$ ipython --no-banner

In [1]: import numpy as np

In [2]: np.set_printoptions(precision=2, suppress=True, linewidth=120, legacy="1.25")

In [3]: mat = np.array([[1, 0, 0, 0, 0],
   ...:     [0, 0, 0, 0, 1],
   ...:     [0, 0, 0, 1, 0],
   ...:     [0, 1, 0, 0, 0],
   ...:     [0, 0, 1, 0, 0]])

In [4]: mat
Out[4]: 
array([[1, 0, 0, 0, 0],
       [0, 0, 0, 0, 1],
       [0, 0, 0, 1, 0],
       [0, 1, 0, 0, 0],
       [0, 0, 1, 0, 0]])

In [5]: O, Rm = np.linalg.qr(mat)

In [6]: O
Out[6]: 
array([[ 1.,  0.,  0.,  0.,  0.],
       [-0.,  0.,  0.,  0., -1.],
       [-0., -0.,  0., -1.,  0.],
       [-0., -1., -0.,  0.,  0.],
       [-0., -0., -1.,  0.,  0.]])

In [7]: np.allclose(Rm.T @ Rm, mat.T @ mat)
Out[7]: True

In [8]: O.shape, Rm.shape
Out[8]: ((5, 5), (5, 5))

In [9]: O = mat.astype(float).copy()

In [10]: for j in range(5):
    ...:     O[:, j] -= O[:, :j] @ (O[:, :j].T @ O[:, j])
    ...:     O[:, j] /= np.linalg.norm(O[:, j])
    ...: 

In [11]: O.T @ O
Out[11]: 
array([[1., 0., 0., 0., 0.],
       [0., 1., 0., 0., 0.],
       [0., 0., 1., 0., 0.],
       [0., 0., 0., 1., 0.],
       [0., 0., 0., 0., 1.]])

In [12]: vec = np.array([6, 8, -1, 3, -8])

In [13]: 5 - np.linalg.matrix_rank(mat - np.eye(5), tol=1e-8)
Out[13]: 2

In [14]: mat.T @ (mat @ vec)
Out[14]: array([ 6,  8, -1,  3, -8])

In [15]: [p for p in range(1, 25) if np.allclose(np.linalg.matrix_power(mat, p), np.eye(5))]
Out[15]: [4, 8, 12, 16, 20, 24]

In [16]: np.round(np.linalg.det(mat), 2)
Out[16]: -1.0

In [17]: np.sort(np.abs(np.degrees(np.angle(np.linalg.eigvals(mat)))))
Out[17]: array([  0.,   0.,  90.,  90., 180.])

In [18]: np.round(np.linalg.norm(vec), 2), np.round(np.linalg.norm(mat @ vec), 2)
Out[18]: (13.19, 13.19)

In [19]: np.linalg.inv(mat)
Out[19]: 
array([[1., 0., 0., 0., 0.],
       [0., 0., 0., 1., 0.],
       [0., 0., 0., 0., 1.],
       [0., 0., 1., 0., 0.],
       [0., 1., 0., 0., 0.]])

In [20]: np.linalg.norm(mat, axis=0)
Out[20]: array([1., 1., 1., 1., 1.])

In [21]: mat[:, 4] @ mat[:, 0]
Out[21]: 0

In [22]: np.linalg.svd(mat, compute_uv=False)
Out[22]: array([1., 1., 1., 1., 1.])

In [23]: mat @ mat.T
Out[23]: 
array([[1, 0, 0, 0, 0],
       [0, 1, 0, 0, 0],
       [0, 0, 1, 0, 0],
       [0, 0, 0, 1, 0],
       [0, 0, 0, 0, 1]])

In [24]: np.linalg.pinv(mat)
Out[24]: 
array([[1., 0., 0., 0., 0.],
       [0., 0., 0., 1., 0.],
       [0., 0., 0., 0., 1.],
       [0., 0., 1., 0., 0.],
       [0., 1., 0., 0., 0.]])

In [25]: f, g = mat[3], mat[1]

In [26]: f @ f
Out[26]: 1

In [27]: f @ g
Out[27]: 0

In [28]: p = (f @ g) / (f @ f) * f

In [29]: np.outer(f, g)
Out[29]: 
array([[0, 0, 0, 0, 0],
       [0, 0, 0, 0, 1],
       [0, 0, 0, 0, 0],
       [0, 0, 0, 0, 0],
       [0, 0, 0, 0, 0]])

In [30]: g - p
Out[30]: array([0., 0., 0., 0., 1.])

In [31]: np.linalg.matrix_rank(np.outer(f, g))
Out[31]: 1

In [32]: p
Out[32]: array([0., 0., 0., 0., 0.])

In [33]: M = np.load("test3.npy")

In [34]: M
Out[34]: 
array([[ 0, -3,  0, -3,  0, -3],
       [ 0, -3,  0, -3,  0, -3],
       [-3, -2, -3, -2, -3, -2],
       [ 0, -3,  0, -3,  0, -3],
       [ 0, -3,  0, -3,  0, -3],
       [-3, -2, -3, -2, -3, -2]])

In [35]: left, sig, Vt = np.linalg.svd(M)

In [36]: np.argmax(sig[:-1] / (sig[1:] + 1e-6)) + 1
Out[36]: 2

In [37]: other = left[:, :2] @ np.diag(sig[:2]) @ Vt[:2]

In [38]: other.round(2) + 0
Out[38]: 
array([[ 0., -3.,  0., -3.,  0., -3.],
       [ 0., -3.,  0., -3.,  0., -3.],
       [-3., -2., -3., -2., -3., -2.],
       [ 0., -3.,  0., -3.,  0., -3.],
       [ 0., -3.,  0., -3.,  0., -3.],
       [-3., -2., -3., -2., -3., -2.]])

In [39]: np.linalg.matrix_rank(other)
Out[39]: 2

In [40]: cov = M.T @ M

In [41]: np.round(np.linalg.svd(M, compute_uv=False) ** 2, 2) + 0
Out[41]: array([146.08,  39.92,   0.  ,   0.  ,   0.  ,   0.  ])

In [42]: np.linalg.matrix_rank(cov)
Out[42]: 2

In [43]: np.diag(cov)
Out[43]: array([18, 44, 18, 44, 18, 44])

In [44]: cov
Out[44]: 
array([[18, 12, 18, 12, 18, 12],
       [12, 44, 12, 44, 12, 44],
       [18, 12, 18, 12, 18, 12],
       [12, 44, 12, 44, 12, 44],
       [18, 12, 18, 12, 18, 12],
       [12, 44, 12, 44, 12, 44]])

In [45]: (M @ M.T).shape
Out[45]: (6, 6)

In [46]: X = np.loadtxt("dump.csv", delimiter=",")

In [47]: X
Out[47]: 
array([[0., 0., 0.],
       [6., 0., 0.],
       [6., 0., 0.],
       [0., 0., 0.],
       [0., 0., 0.],
       [3., 0., 0.],
       [0., 0., 0.],
       [6., 0., 0.],
       [0., 0., 0.],
       [6., 0., 0.],
       [0., 0., 0.],
       [3., 0., 0.],
       [0., 0., 0.],
       [3., 0., 0.],
       [6., 0., 0.],
       [0., 0., 0.],
       [6., 0., 0.],
       [3., 0., 0.],
       [0., 0., 0.],
       [6., 0., 0.],
       [0., 0., 0.],
       [0., 0., 0.],
       [0., 0., 0.],
       [0., 0., 0.],
       [3., 0., 0.]])

In [48]: r = np.linalg.matrix_rank(X)

In [49]: r
Out[49]: 1

In [50]: ns = np.linalg.svd(X)[2][r:].T

In [51]: ns @ ns.T
Out[51]: 
array([[0., 0., 0.],
       [0., 1., 0.],
       [0., 0., 1.]])

In [52]: [int(np.linalg.matrix_rank(X[:, :j + 1])) for j in range(3)]
Out[52]: [1, 1, 1]

In [53]: [int(np.linalg.matrix_rank(np.delete(X, i, axis=0))) for i in range(25)]
Out[53]: [1, 1, 1, 1, 1, 1, 1, 1, 1, 1, 1, 1, 1, 1, 1, 1, 1, 1, 1, 1, 1, 1, 1, 1, 1]

In [54]: np.linalg.pinv(X)
Out[54]: 
array([[0.  , 0.02, 0.02, 0.  , 0.  , 0.01, 0.  , 0.02, 0.  , 0.02, 0.  , 0.01, 0.  , 0.01, 0.02, 0.  , 0.02, 0.01,
        0.  , 0.02, 0.  , 0.  , 0.  , 0.  , 0.01],
       [0.  , 0.  , 0.  , 0.  , 0.  , 0.  , 0.  , 0.  , 0.  , 0.  , 0.  , 0.  , 0.  , 0.  , 0.  , 0.  , 0.  , 0.  ,
        0.  , 0.  , 0.  , 0.  , 0.  , 0.  , 0.  ],
       [0.  , 0.  , 0.  , 0.  , 0.  , 0.  , 0.  , 0.  , 0.  , 0.  , 0.  , 0.  , 0.  , 0.  , 0.  , 0.  , 0.  , 0.  ,
        0.  , 0.  , 0.  , 0.  , 0.  , 0.  , 0.  ]])

In [55]: X[:, 0] @ X[:, 2]
Out[55]: 0.0

In [56]: np.linalg.svd(X, compute_uv=False)
Out[56]: array([17.23,  0.  ,  0.  ])

In [57]: X.T @ X
Out[57]: 
array([[297.,   0.,   0.],
       [  0.,   0.,   0.],
       [  0.,   0.,   0.]])

In [58]: vec = np.array([3, 5, 5])

In [59]: X @ (2 * vec)
Out[59]: 
array([ 0., 36., 36.,  0.,  0., 18.,  0., 36.,  0., 36.,  0., 18.,  0., 18., 36.,  0., 36., 18.,  0., 36.,  0.,  0.,
        0.,  0., 18.])

In [60]: (X * vec).sum(axis=1)
Out[60]: 
array([ 0., 18., 18.,  0.,  0.,  9.,  0., 18.,  0., 18.,  0.,  9.,  0.,  9., 18.,  0., 18.,  9.,  0., 18.,  0.,  0.,
        0.,  0.,  9.])

In [61]: np.einsum("ij,j->i", X, vec)
Out[61]: 
array([ 0., 18., 18.,  0.,  0.,  9.,  0., 18.,  0., 18.,  0.,  9.,  0.,  9., 18.,  0., 18.,  9.,  0., 18.,  0.,  0.,
        0.,  0.,  9.])

In [62]: data = np.loadtxt("case1.csv", delimiter=",")

In [63]: data
Out[63]: 
array([[ 0., -5., -4.,  2., -1.],
       [ 5.,  0., -3.,  0.,  0.],
       [ 4.,  3.,  0., -8.,  0.],
       [-2.,  0.,  8.,  0., -4.],
       [ 1.,  0.,  0.,  4.,  0.]])

In [64]: w1 = np.array([[2, 3, 3, 3], [2, 1, 3, 1], [1, 2, 1, 1], [0, 0, 0, 1], [1, 1, 0, 1]])

In [65]: c = np.array([2, 1, 2, 1])

In [66]: H = np.maximum(data @ w1 + c, 0)

In [67]: (H > 0).astype(int)
Out[67]: 
array([[0, 0, 0, 0],
       [1, 1, 1, 1],
       [1, 1, 1, 1],
       [1, 1, 1, 0],
       [1, 1, 1, 1]])

In [68]: cent = np.array([[1, 2, 1], [1, 2, 0], [0, 2, 0], [0, 0, 2]])

In [69]: (H @ cent).round(6).argmax(axis=1)
Out[69]: array([0, 1, 1, 1, 1])

In [70]: left, sig, Vt = np.linalg.svd(data)

In [71]: V = Vt[:(sig > 1e-8).sum()]

In [72]: rng = np.random.default_rng(102594)

In [73]: vec = data[1] + 2 * data[0] + rng.integers(2) * np.eye(5)[0]

In [74]: vec
Out[74]: array([  6., -10., -11.,   4.,  -2.])

In [75]: np.linalg.matrix_rank(np.vstack([data, vec]))
Out[75]: 5

In [76]: np.diag(V.T @ V)
Out[76]: array([0.94, 0.75, 0.82, 1.  , 0.49])

In [77]: np.round(np.linalg.norm(vec - V.T @ V @ vec), 2)
Out[77]: 0.25

In [78]: np.abs(np.diag(np.linalg.qr(data)[1])) > 1e-9
Out[78]: array([ True,  True,  True,  True, False])

In [79]: np.round(np.trace(np.linalg.pinv(data) @ data), 2)
Out[79]: 4.0

In [80]: vec = np.array([3, 4, 1, 1, -1])

In [81]: np.round(np.linalg.svd(data, compute_uv=False), 2) + 0
Out[81]: array([10.73, 10.73,  4.45,  4.45,  0.  ])

In [82]: np.round(np.linalg.eigvals(data).real, 2) + 0
Out[82]: array([0., 0., 0., 0., 0.])

In [83]: O = np.linalg.solve(np.eye(5) - data, np.eye(5) + data)

In [84]: np.round(O @ O.T, 2) + 0
Out[84]: 
array([[1., 0., 0., 0., 0.],
       [0., 1., 0., 0., 0.],
       [0., 0., 1., 0., 0.],
       [0., 0., 0., 1., 0.],
       [0., 0., 0., 0., 1.]])

In [85]: np.round(np.linalg.norm(data, "nuc"), 2)
Out[85]: 30.37

In [86]: np.linalg.norm(data, axis=1).argmax()
Out[86]: 2

In [87]: round(float(np.linalg.norm(data[1], 1)), 2), round(float(np.linalg.norm(data[1], np.inf)), 2)
Out[87]: (8.0, 5.0)

In [88]: round(np.linalg.norm(data) ** 2 / np.linalg.norm(data, 2) ** 2, 2)
Out[88]: 2.34

In [89]: np.linalg.norm(data, axis=0)
Out[89]: array([6.78, 5.83, 9.43, 9.17, 4.12])

In [90]: np.round(np.linalg.norm(data, 2), 2)
Out[90]: 10.73

In [91]: A = np.loadtxt("block15.csv", delimiter=",")

In [92]: A
Out[92]: 
array([[5., 1., 0.],
       [0., 5., 1.],
       [0., 0., 5.]])

In [93]: vec = np.array([-2, 0, 5])

In [94]: A @ (2 * vec)
Out[94]: array([-20.,  10.,  50.])

In [95]: (A * vec).sum(axis=1)
Out[95]: array([-10.,   5.,  25.])

In [96]: A @ np.eye(3)[1]
Out[96]: array([1., 5., 0.])

In [97]: hat = np.triu(np.array([[1, 0, 3], [3, 0, 3], [0, 0, 3]]), 1) + np.eye(3)

In [98]: other = hat @ A @ np.linalg.inv(hat)

In [99]: hat @ A - A @ hat
Out[99]: 
array([[ 0.,  0., -3.],
       [ 0.,  0.,  0.],
       [ 0.,  0.,  0.]])

In [100]: other
Out[100]: 
array([[ 5.,  1., -3.],
       [ 0.,  5.,  1.],
       [ 0.,  0.,  5.]])

In [101]: np.linalg.matrix_rank(other)
Out[101]: 3

In [102]: np.trace(other), np.trace(A)
Out[102]: (15.0, 15.0)

In [103]: round(float(np.linalg.det(other.T)), 2)
Out[103]: 125.0

In [104]: np.round(np.linalg.eigvals(other).sum().real, 2)
Out[104]: 15.0

In [105]: np.linalg.eigvals(other)
Out[105]: array([5., 5., 5.])

In [106]: evals, V = np.linalg.eig(A)

In [107]: np.sort(np.linalg.eigvals(np.linalg.inv(A)))
Out[107]: array([0.2, 0.2, 0.2])

In [108]: np.sort(np.linalg.eigvals(A.T))
Out[108]: array([5., 5., 5.])

In [109]: np.sort(np.linalg.eigvals(A @ A))
Out[109]: array([25., 25., 25.])

In [110]: A @ V[:, 0] - evals[0] * V[:, 0]
Out[110]: array([0., 0., 0.])

In [111]: evals
Out[111]: array([5., 5., 5.])

In [112]: z = rng.permutation(3)

In [113]: other = A[:, z] * rng.choice([-1, 1], 3)

In [114]: other
Out[114]: 
array([[ 1.,  5., -0.],
       [ 5.,  0., -1.],
       [ 0.,  0., -5.]])

In [115]: left, _, Vt = np.linalg.svd(A.T @ other)

In [116]: np.round(np.linalg.lstsq(A, other)[0], 2) + 0
Out[116]: 
array([[ 0.,  1.,  0.],
       [ 1.,  0.,  0.],
       [ 0.,  0., -1.]])

In [117]: np.round(left @ Vt, 2) + 0
Out[117]: 
array([[ 0.,  1.,  0.],
       [ 1.,  0.,  0.],
       [ 0.,  0., -1.]])

In [118]: z
Out[118]: array([1, 0, 2])

In [119]: feats = np.loadtxt("mat.csv", delimiter=",")

In [120]: feats
Out[120]: 
array([[-0.2 , -0.84, -0.15,  0.36],
       [-0.84, -1.3 , -0.13, -1.33],
       [-0.15, -0.13, -1.86,  0.7 ],
       [ 0.36, -1.33,  0.7 ,  2.36]])

In [121]: feats.reshape(-1, 2)
Out[121]: 
array([[-0.2 , -0.84],
       [-0.15,  0.36],
       [-0.84, -1.3 ],
       [-0.13, -1.33],
       [-0.15, -0.13],
       [-1.86,  0.7 ],
       [ 0.36, -1.33],
       [ 0.7 ,  2.36]])

In [122]: feats.ravel(order="F")
Out[122]: array([-0.2 , -0.84, -0.15,  0.36, -0.84, -1.3 , -0.13, -1.33, -0.15, -0.13, -1.86,  0.7 ,  0.36, -1.33,  0.7 ,  2.36])

In [123]: T = feats.reshape(4, 2, -1)

In [124]: np.swapaxes(T, 1, 2)[1]
Out[124]: 
array([[-0.84, -0.13],
       [-1.3 , -1.33]])

In [125]: T[:, 0]
Out[125]: 
array([[-0.2 , -0.84],
       [-0.84, -1.3 ],
       [-0.15, -0.13],
       [ 0.36, -1.33]])

In [126]: np.einsum("ihd,ihd->ih", T, T)
Out[126]: 
array([[0.75, 0.15],
       [2.38, 1.78],
       [0.04, 3.96],
       [1.89, 6.05]])

In [127]: [round(float(np.linalg.det(feats[:i, :i])), 2) + 0 for i in range(1, 5)]
Out[127]: [-0.2, -0.45, 0.83, 0.0]

In [128]: round(float(np.linalg.eigvalsh(feats).min()), 2)
Out[128]: -2.0

In [129]: np.all(np.linalg.eigvalsh(feats) > 0)
Out[129]: False

In [130]: K = np.loadtxt("m.csv", delimiter=",")

In [131]: K
Out[131]: 
array([[-1.98,  0.15, -0.04,  0.26],
       [-0.25, -0.25,  1.16, -1.59],
       [-0.16, -1.39, -1.26, -0.68],
       [ 0.  , -1.41,  1.03,  0.97]])

In [132]: np.round(K.T @ K, 2) + 0
Out[132]: 
array([[4., 0., 0., 0.],
       [0., 4., 0., 0.],
       [0., 0., 4., 0.],
       [0., 0., 0., 4.]])

In [133]: np.linalg.norm(K, axis=0)
Out[133]: array([2., 2., 2., 2.])

In [134]: np.round(K @ K.T, 2) + 0
Out[134]: 
array([[4., 0., 0., 0.],
       [0., 4., 0., 0.],
       [0., 0., 4., 0.],
       [0., 0., 0., 4.]])

In [135]: np.linalg.svd(K, compute_uv=False)
Out[135]: array([2., 2., 2., 2.])

In [136]: hat = np.triu(np.array([[0, 3, 1, 3], [0, 0, 2, 2], [1, 3, 2, 3], [2, 0, 1, 1]]), 1) + np.eye(4)

In [137]: other = hat @ K @ np.linalg.inv(hat)

In [138]: hat @ K - K @ hat
Out[138]: 
array([[-0.91, -0.43,  7.  ,  3.23],
       [-0.33, -4.86,  0.28, -1.67],
       [ 0.  , -3.74,  6.03,  9.96],
       [ 0.  ,  0.  ,  2.82, -0.27]])

In [139]: np.round(np.poly(other), 2) + 0
Out[139]: array([  1.  ,   2.51,   0.  , -10.05, -16.  ])

In [140]: O, Rm = np.linalg.qr(K)

In [141]: np.allclose(Rm.T @ Rm, K.T @ K)
Out[141]: True

In [142]: f = np.array([-1, 3, 3, 3])

In [143]: other = K + np.outer(f, np.eye(4)[0])

In [144]: round(np.linalg.det(other) / np.linalg.det(K), 2), np.round(1 + np.linalg.solve(K, f)[0], 2)
Out[144]: (1.19, 1.19)

In [145]: arr = np.load("layer19.npy")

In [146]: arr
Out[146]: 
array([[-4.,  0.,  0.],
       [ 0.,  2.,  2.],
       [ 0.,  0.,  2.]])

In [147]: f, g = arr[1], arr[0]

In [148]: f @ g
Out[148]: 0.0

In [149]: p = (f @ g) / (f @ f) * f

In [150]: np.linalg.matrix_rank(np.outer(f, g))
Out[150]: 1

In [151]: np.round(np.linalg.norm(f + g) ** 2 + np.linalg.norm(f - g) ** 2, 2)
Out[151]: 48.0

In [152]: (g - p) @ f
Out[152]: 0.0
